In [1]: import numpy as np

In [2]: np.set_printoptions(precision=3, suppress=True, linewidth=120, legacy="1.25")

In [3]: data = np.loadtxt("run14.csv", delimiter=",")

In [4]: print(data)
[[ 0.  0.  3.  0.  0.  0.]
 [ 0.  0.  0. -6.  0.  0.]
 [ 0.  0.  0.  0.  0.  0.]
 [ 0.  2.  0.  0.  0.  5.]
 [ 0.  0.  0.  5.  0.  0.]
 [ 0. -9.  0. -5.  0. -7.]
 [ 4.  0.  2.  0.  5.  0.]
 [ 0.  0.  0.  0.  0.  7.]
 [ 0.  0.  7.  0.  0.  0.]
 [ 6.  0.  0.  0.  0.  8.]]

In [5]: B = np.c_[data[:, :2] @ np.array([[0, 2], [0, 2]]), np.array([1, 2, 2, 0, 0, 0, -2, -1, 1, -2])]

In [6]: print(B)
[[  0.   0.   1.]
 [  0.   0.   2.]
 [  0.   0.   2.]
 [  0.   4.   0.]
 [  0.   0.   0.]
 [  0. -18.   0.]
 [  0.   8.  -2.]
 [  0.   0.  -1.]
 [  0.   0.   1.]
 [  0.  12.  -2.]]

In [7]: print(np.linalg.matrix_rank(B))
2

In [8]: print(np.linalg.norm(np.linalg.qr(data)[0].T @ B, axis=0) ** 2 / ((B ** 2).sum(axis=0) + 1e-12))
[0.    1.    0.686]

In [9]: print(np.linalg.matrix_rank(np.c_[data, B]))
7

In [10]: left, s, Vh = np.linalg.svd(B, full_matrices=False)

In [11]: print(np.round(Vh @ Vh.T, 3) + 0)
[[1. 0. 0.]
 [0. 1. 0.]
 [0. 0. 1.]]

In [12]: print(np.allclose(left * s @ Vh, B))
True

In [13]: print(np.cumsum(s ** 2) / np.sum(s ** 2))
[0.972 1.    1.   ]

In [14]: print(s)
[23.474  3.999  0.   ]

In [15]: print(np.abs(left[:, 0]).round(6).argmax())
5

In [16]: print(s / s[0])
[1.   0.17 0.  ]

In [17]: print((s > 1e-8).sum())
2

In [18]: print(np.round(left.T @ B @ Vh.T, 3) + 0)
[[23.474  0.     0.   ]
 [ 0.     3.999  0.   ]
 [ 0.     0.     0.   ]]

In [19]: blk = np.stack([data, -1 * data, data[::-1]])

In [20]: print((blk @ data.T).shape)
(3, 10, 10)

In [21]: print(np.einsum("bij,cij->bc", blk, blk))
[[ 497. -497.  -50.]
 [-497.  497.   50.]
 [ -50.   50.  497.]]

In [22]: print(blk.sum(axis=0))
[[ 6.  0.  0.  0.  0.  8.]
 [ 0.  0.  7.  0.  0.  0.]
 [ 0.  0.  0.  0.  0.  7.]
 [ 4.  0.  2.  0.  5.  0.]
 [ 0. -9.  0. -5.  0. -7.]
 [ 0.  0.  0.  5.  0.  0.]
 [ 0.  2.  0.  0.  0.  5.]
 [ 0.  0.  0.  0.  0.  0.]
 [ 0.  0.  0. -6.  0.  0.]
 [ 0.  0.  3.  0.  0.  0.]]

In [23]: print(np.linalg.norm(blk, axis=(1, 2)))
[22.293 22.293 22.293]

In [24]: print(blk.shape)
(3, 10, 6)

In [25]: P = data @ np.linalg.solve(data.T @ data, data.T)

In [26]: print(np.linalg.matrix_rank(np.eye(10) - P))
4

In [27]: print(np.round(P @ data[:, 3], 3) + 0)
[ 0. -6.  0.  0.  5. -5.  0.  0.  0.  0.]

In [28]: print(np.diag(P))
[0.155 0.581 0.    0.238 0.404 0.962 1.    0.815 0.845 1.   ]

In [29]: print(np.allclose(P @ P, P))
True

In [30]: feats = np.load("a.npy")

In [31]: print(feats)
[[2 2 2 4 1 2 1 2 2 2]
 [2 2 3 2 1 4 1 4 1 1]
 [2 3 2 0 0 3 3 1 3 4]
 [4 2 0 0 4 4 2 0 2 3]
 [1 1 0 4 0 2 2 0 3 1]
 [2 4 3 4 2 2 3 2 2 3]
 [1 1 3 2 2 3 4 0 2 3]
 [2 4 1 0 0 2 0 0 0 0]
 [2 1 3 2 3 2 2 0 4 1]
 [2 1 4 3 1 3 3 0 1 2]]

In [32]: f = np.array([3, -4])

In [33]: print(np.correlate(data[8], data[2], "full"))
[0. 0. 0. 0. 0. 0. 0. 0. 0. 0. 0.]

In [34]: print(np.convolve(data[8], f))
[  0.   0.  21. -28.   0.   0.   0.]
